$ ipython --no-banner

In [1]: import numpy as np

In [2]: np.set_printoptions(precision=2, suppress=True, linewidth=100, sign=" ")

In [3]: rd = lambda a: np.round(a, 2) + 0

In [4]: M = np.array([[-4, -4], [-4, 6]])

In [5]: B = np.array([[-1, 2, 2], [1, -1, 2]])

In [6]: C = np.kron(B, M)

In [7]: np.linalg.matrix_rank(C)
Out[7]: np.int64(4)

In [8]: rd(np.linalg.norm(C, 2)), rd(np.linalg.norm(B, 2) * np.linalg.norm(M, 2))
Out[8]: (np.float64(22.58), np.float64(22.58))

In [9]: C.shape
Out[9]: (4, 6)

In [10]: C
Out[10]: 
array([[ 4,  4, -8, -8, -8, -8],
       [ 4, -6, -8, 12, -8, 12],
       [-4, -4,  4,  4, -8, -8],
       [-4,  6,  4, -6, -8, 12]])

In [11]: E = np.loadtxt("m.csv", delimiter=",")

In [12]: E
Out[12]: 
array([[  1.,   5.,   3.,   0.],
       [  3.,   1.,   4.,   4.],
       [ 16.,  10.,  23.,  20.]])

In [13]: rank = np.linalg.matrix_rank(E)

In [14]: rank
Out[14]: np.int64(2)

In [15]: ns = np.linalg.svd(E)[2][rank:].T

In [16]: np.linalg.matrix_rank(E.T @ E), np.linalg.matrix_rank(E @ E.T)
Out[16]: (np.int64(2), np.int64(2))

In [17]: [int(np.linalg.matrix_rank(E[:, :j + 1])) for j in range(4)]
Out[17]: [1, 2, 2, 2]

In [18]: ns.shape
Out[18]: (4, 2)

In [19]: left, sig, VT = np.linalg.svd(E)

In [20]: rd(sig)
Out[20]: array([ 36.61,   4.64,   0.  ])

In [21]: B = left[:, :2] @ np.diag(sig[:2]) @ VT[:2]

In [22]: rd(B)
Out[22]: 
array([[  1.,   5.,   3.,   0.],
       [  3.,   1.,   4.,   4.],
       [ 16.,  10.,  23.,  20.]])

In [23]: rd(np.linalg.norm(E - B, 2)), rd(sig[2])
Out[23]: (np.float64(0.0), np.float64(0.0))

In [24]: rd(np.linalg.norm(E - B) / np.linalg.norm(E))
Out[24]: np.float64(0.0)

In [25]: feats = np.load("x.npy")

In [26]: feats
Out[26]: 
array([[-11.04,  -9.92,  -1.12],
       [-11.82, -10.33,   0.91],
       [-10.16,  -8.28,  -0.52],
       [-10.34,  -9.21,  -0.46],
       [ -9.12, -10.64,  -0.08],
       [-10.05, -10.07,   0.07],
       [ -8.89, -10.63,   0.55],
       [-10.  , -10.46,  -0.89],
       [-10.05, -11.21,   0.45],
       [ -9.3 , -11.57,  -0.03],
       [-10.55, -10.64,  -0.76],
       [-10.31, -12.36,  -0.14],
       [-10.82,  -9.62,  -0.63],
       [ -9.85,  -9.47,  -0.6 ],
       [-10.12, -10.76,   0.95],
       [ -9.39,  -8.63,   0.14],
       [-11.4 , -10.67,  -0.2 ],
       [ -6.92,  -8.46,   0.7 ],
       [-10.75,  -9.46,   0.61],
       [ -8.78,  -9.29,  -0.63]])

In [27]: proj = feats @ np.linalg.solve(feats.T @ feats, feats.T)

In [28]: rd(np.diag(proj))
Out[28]: 
array([ 0.22,  0.35,  0.17,  0.1 ,  0.12,  0.05,  0.16,  0.16,  0.12,  0.21,  0.12,  0.19,  0.13,
        0.08,  0.2 ,  0.08,  0.08,  0.15,  0.22,  0.1 ])

In [29]: rd(np.trace(proj))
Out[29]: np.float64(3.0)

In [30]: np.allclose(proj @ proj, proj)
Out[30]: True

In [31]: cen = feats - feats.mean(axis=0)

In [32]: vecs = np.linalg.svd(cen)[2][:1]

In [33]: B = cen - cen @ vecs.T @ vecs

In [34]: rd(np.linalg.norm(B) / np.linalg.norm(cen))
Out[34]: np.float64(0.68)

In [35]: rd(B.std(axis=0))
Out[35]: array([ 0.59,  0.67,  0.6 ])

In [36]: rd((cen @ vecs.T).std(axis=0))
Out[36]: array([ 1.17])

In [37]: rd(np.diag(vecs.T @ vecs))
Out[37]: array([ 0.55,  0.44,  0.  ])

In [38]: np.linalg.norm(B, axis=1).round(6).argmax()
Out[38]: np.int64(9)

In [39]: vec = np.array([3, 2, 3])

In [40]: rhs = feats @ vec

In [41]: rd(np.linalg.solve(feats.T @ feats, feats.T @ rhs))
Out[41]: array([ 3.,  2.,  3.])

In [42]: rd(np.linalg.lstsq(feats, rhs)[0])
Out[42]: array([ 3.,  2.,  3.])

In [43]: rd(np.linalg.pinv(feats) @ feats)
Out[43]: 
array([[ 1.,  0.,  0.],
       [ 0.,  1.,  0.],
       [ 0.,  0.,  1.]])

In [44]: rng = np.random.default_rng(105141)

In [45]: rhs = rhs + 0.1 * rng.normal(size=20)

In [46]: rd(rhs)
Out[46]: 
array([-56.33, -53.31, -48.65, -50.74, -48.75, -50.12, -46.34, -53.78, -51.3 , -51.11, -55.25,
       -56.04, -53.57, -50.13, -49.08, -44.9 , -56.21, -35.78, -49.38, -46.78])

In [47]: b, *_ = np.linalg.lstsq(feats, rhs)

In [48]: rd(np.linalg.norm(rhs - feats @ b))
Out[48]: np.float64(0.4)

In [49]: b.round()
Out[49]: array([ 3.,  2.,  3.])

In [50]: W0 = np.loadtxt("case18.csv", delimiter=",")

In [51]: W0
Out[51]: 
array([[ 1.,  0.,  0.],
       [ 0.,  1.,  0.],
       [-3.,  0.,  1.]])

In [52]: q = W0.astype(float).copy()

In [53]: for j in range(3):
    ...:     q[:, j] -= q[:, :j] @ (q[:, :j].T @ q[:, j])
    ...:     q[:, j] /= np.linalg.norm(q[:, j])
    ...: 

In [54]: rd(q)
Out[54]: 
array([[ 0.32,  0.  ,  0.95],
       [ 0.  ,  1.  ,  0.  ],
       [-0.95,  0.  ,  0.32]])

In [55]: np.einsum("ij,ji->", W0, W0)
Out[55]: np.float64(3.0)

In [56]: np.kron(np.eye(2, dtype=int), W0)
Out[56]: 
array([[ 1.,  0.,  0.,  0.,  0.,  0.],
       [ 0.,  1.,  0.,  0.,  0.,  0.],
       [-3.,  0.,  1., -0.,  0.,  0.],
       [ 0.,  0.,  0.,  1.,  0.,  0.],
       [ 0.,  0.,  0.,  0.,  1.,  0.],
       [-0.,  0.,  0., -3.,  0.,  1.]])

In [57]: rd(np.linalg.eigvals(W0))
Out[57]: array([ 1.,  1.,  1.])

In [58]: vec = np.array([-2, 0, 3])

In [59]: rhs = W0 @ vec

In [60]: rhs
Out[60]: array([-2.,  0.,  9.])

In [61]: rd(np.linalg.solve(W0, W0[:, 2]))
Out[61]: array([ 0.,  0.,  1.])

In [62]: rd(np.linalg.solve(W0.T, W0[2]))
Out[62]: array([ 0.,  0.,  1.])

In [63]: rd(np.linalg.solve(W0, rhs))
Out[63]: array([-2.,  0.,  3.])

In [64]: arr = np.load("dump.npy")

In [65]: arr
Out[65]: 
array([[ 0,  1,  0],
       [ 0,  0,  1],
       [ 1,  0,  0]])

In [66]: cov = arr.T @ arr

In [67]: (arr @ arr.T).shape
Out[67]: (3, 3)

In [68]: np.diag(cov)
Out[68]: array([ 1,  1,  1])

In [69]: np.trace(cov), (arr ** 2).sum()
Out[69]: (np.int64(3), np.int64(3))

In [70]: rd(np.linalg.svd(arr, compute_uv=False) ** 2)
Out[70]: array([ 1.,  1.,  1.])

In [71]: B = np.linalg.inv(arr)

In [72]: B
Out[72]: 
array([[ 0.,  0.,  1.],
       [ 1.,  0.,  0.],
       [ 0.,  1.,  0.]])

In [73]: (np.abs(B) > 1e-9).astype(int)
Out[73]: 
array([[ 0,  0,  1],
       [ 1,  0,  0],
       [ 0,  1,  0]])

In [74]: np.allclose(B, arr.T)
Out[74]: True

In [75]: arr @ B
Out[75]: 
array([[ 1.,  0.,  0.],
       [ 0.,  1.,  0.],
       [ 0.,  0.,  1.]])

In [76]: rd(np.linalg.cond(arr))
Out[76]: np.float64(1.0)

In [77]: u = np.array([3, 0, 3])

In [78]: np.polyval(u, arr[0])
Out[78]: array([ 3,  6,  3])

In [79]: q, vecs = np.linalg.qr(arr[:, :1])[0], np.linalg.qr(arr[:, 1:])[0]

In [80]: sig = np.linalg.svd(q.T @ vecs, compute_uv=False)

In [81]: rd(np.linalg.norm(q @ q.T - vecs @ vecs.T, 2))
Out[81]: np.float64(1.0)

In [82]: vec = np.array([-1, -2, -4])

In [83]: h1 = np.maximum(arr @ vec, 0)

In [84]: np.maximum(arr @ vec, 0) - np.maximum(-arr @ vec, 0)
Out[84]: array([-2, -4, -1])

In [85]: arr.T @ h1
Out[85]: array([ 0,  0,  0])

In [86]: J = np.load("arr.npy")

In [87]: J
Out[87]: 
array([[ 0, -3,  4,  3],
       [ 3,  0,  0,  1],
       [-4,  0,  0,  1],
       [-3, -1, -1,  0]])

In [88]: vec = np.array([-1, 1, 2, 1])

In [89]: rhs = J @ vec

In [90]: b, lr = np.zeros(4), 1 / np.linalg.norm(J, 2) ** 2

In [91]: for i in range(6):
    ...:     b -= lr * J.T @ (J @ b - rhs)
    ...:     if i % 2 == 0: print(i, round(np.linalg.norm(J @ b - rhs), 2))
    ...: 
0 2.42
2 2.23
4 2.05

In [92]: rd(np.linalg.cond(J))
Out[92]: np.float64(4.94)

In [93]: rd(b)
Out[93]: array([-0.8 , -0.37,  1.13,  0.82])

In [94]: z = rng.permutation(4)

In [95]: z
Out[95]: array([ 0,  2,  3,  1])

In [96]: B = J[z][:, z]

In [97]: np.allclose(B, J)
Out[97]: False

In [98]: np.diag(B)
Out[98]: array([ 0,  0,  0,  0])

In [99]: rd(np.sort(np.abs(np.linalg.eigvals(B))))
Out[99]: array([ 1.19,  1.19,  5.88,  5.88])

In [100]: np.trace(B)
Out[100]: np.int64(0)

In [101]: B = J + rng.integers(-2, 3, (4, 2)) @ rng.integers(-2, 3, (2, 4))

In [102]: B
Out[102]: 
array([[ 4, -1,  0,  5],
       [ 5, -4,  0,  3],
       [ 1,  0, -4,  4],
       [-3,  4, -3, -1]])

In [103]: np.linalg.matrix_rank(B - J, tol=1e-8)
Out[103]: np.int64(2)

In [104]: A = np.tril(np.array([[0, 1, 0], [0, -2, 0], [-1, -2, -2]]), -1) + np.eye(3, dtype=int)

In [105]: A
Out[105]: 
array([[ 1,  0,  0],
       [ 0,  1,  0],
       [-1, -2,  1]])

In [106]: u, g = A[1], A[2]

In [107]: u @ u
Out[107]: np.int64(1)

In [108]: p = (u @ g) / (u @ u) * u

In [109]: g - p
Out[109]: array([-1.,  0.,  1.])

In [110]: np.linalg.matrix_rank(np.outer(u, g))
Out[110]: np.int64(1)

In [111]: q, vecs = np.linalg.qr(A[:, :1])[0], np.linalg.qr(A[:, 1:])[0]

In [112]: sig = np.linalg.svd(q.T @ vecs, compute_uv=False)

In [113]: rd(np.degrees(np.arccos(sig.clip(0, 1))))
Out[113]: array([ 45.])

In [114]: rd(sig)
Out[114]: array([ 0.71])

In [115]: m1 = np.loadtxt("block18.csv", delimiter=",")

In [116]: m1
Out[116]: 
array([[ 0.,  1.,  1.],
       [ 0.,  0.,  2.],
       [ 0.,  2.,  0.],
       [ 0.,  1., -3.]])

In [117]: left, sig, VT = np.linalg.svd(m1)

In [118]: np.argmax(sig[:-1] / (sig[1:] + 1e-6)) + 1
Out[118]: np.int64(2)

In [119]: rd(sig)
Out[119]: array([ 3.8 ,  2.35,  0.  ])

In [120]: B = left[:, :2] @ np.diag(sig[:2]) @ VT[:2]

In [121]: rd(np.linalg.norm(m1 - B, 2)), sig[2]
Out[121]: (np.float64(0.0), np.float64(0.0))

In [122]: rd(np.linalg.norm(m1 - B) / np.linalg.norm(m1))
Out[122]: np.float64(0.0)

In [123]: np.linalg.matrix_rank(B)
Out[123]: np.int64(2)

In [124]: left, sig, VT = np.linalg.svd(m1)

In [125]: vecs = VT[:(sig > 1e-8).sum()]

In [126]: vec = m1[2] + -2 * m1[1] + rng.integers(2) * np.eye(3)[1]

In [127]: vec
Out[127]: array([ 0.,  3., -4.])

In [128]: np.linalg.matrix_rank(np.vstack([m1, vec]))
Out[128]: np.int64(2)

In [129]: np.allclose(vecs.T @ vecs @ vec, vec)
Out[129]: True

In [130]: rd(np.diag(vecs.T @ vecs))
Out[130]: array([ 0.,  1.,  1.])

In [131]: np.linalg.matrix_rank(m1, rtol=0.1)
Out[131]: np.int64(2)

In [132]: [round(float(x), 2) for x in np.linalg.svd(m1, compute_uv=False)[:3]]
Out[132]: [3.8, 2.35, 0.0]

In [133]: u = np.array([6, 6, 0])

In [134]: np.convolve(m1[3], u)
Out[134]: array([  0.,   6., -12., -18.,   0.])

In [135]: np.polyval(u, m1[3])
Out[135]: array([  0.,  12.,  36.])

In [136]: np.array([np.convolve(row, u, "same") for row in m1])
Out[136]: 
array([[  6.,  12.,   6.],
       [  0.,  12.,  12.],
       [ 12.,  12.,   0.],
       [  6., -12., -18.]])

In [137]: np.correlate(m1[3], m1[0], "full")
Out[137]: array([ 0.,  1., -2., -3.,  0.])

In [138]: rd(m1 @ np.linalg.pinv(m1) @ m1)
Out[138]: 
array([[ 0.,  1.,  1.],
       [ 0.,  0.,  2.],
       [ 0.,  2.,  0.],
       [ 0.,  1., -3.]])

In [139]: rd(np.trace(np.linalg.pinv(m1) @ m1))
Out[139]: np.float64(2.0)

In [140]: np.allclose(m1[:-1].T @ np.linalg.lstsq(m1[:-1].T, m1[-1])[0], m1[-1])
Out[140]: True
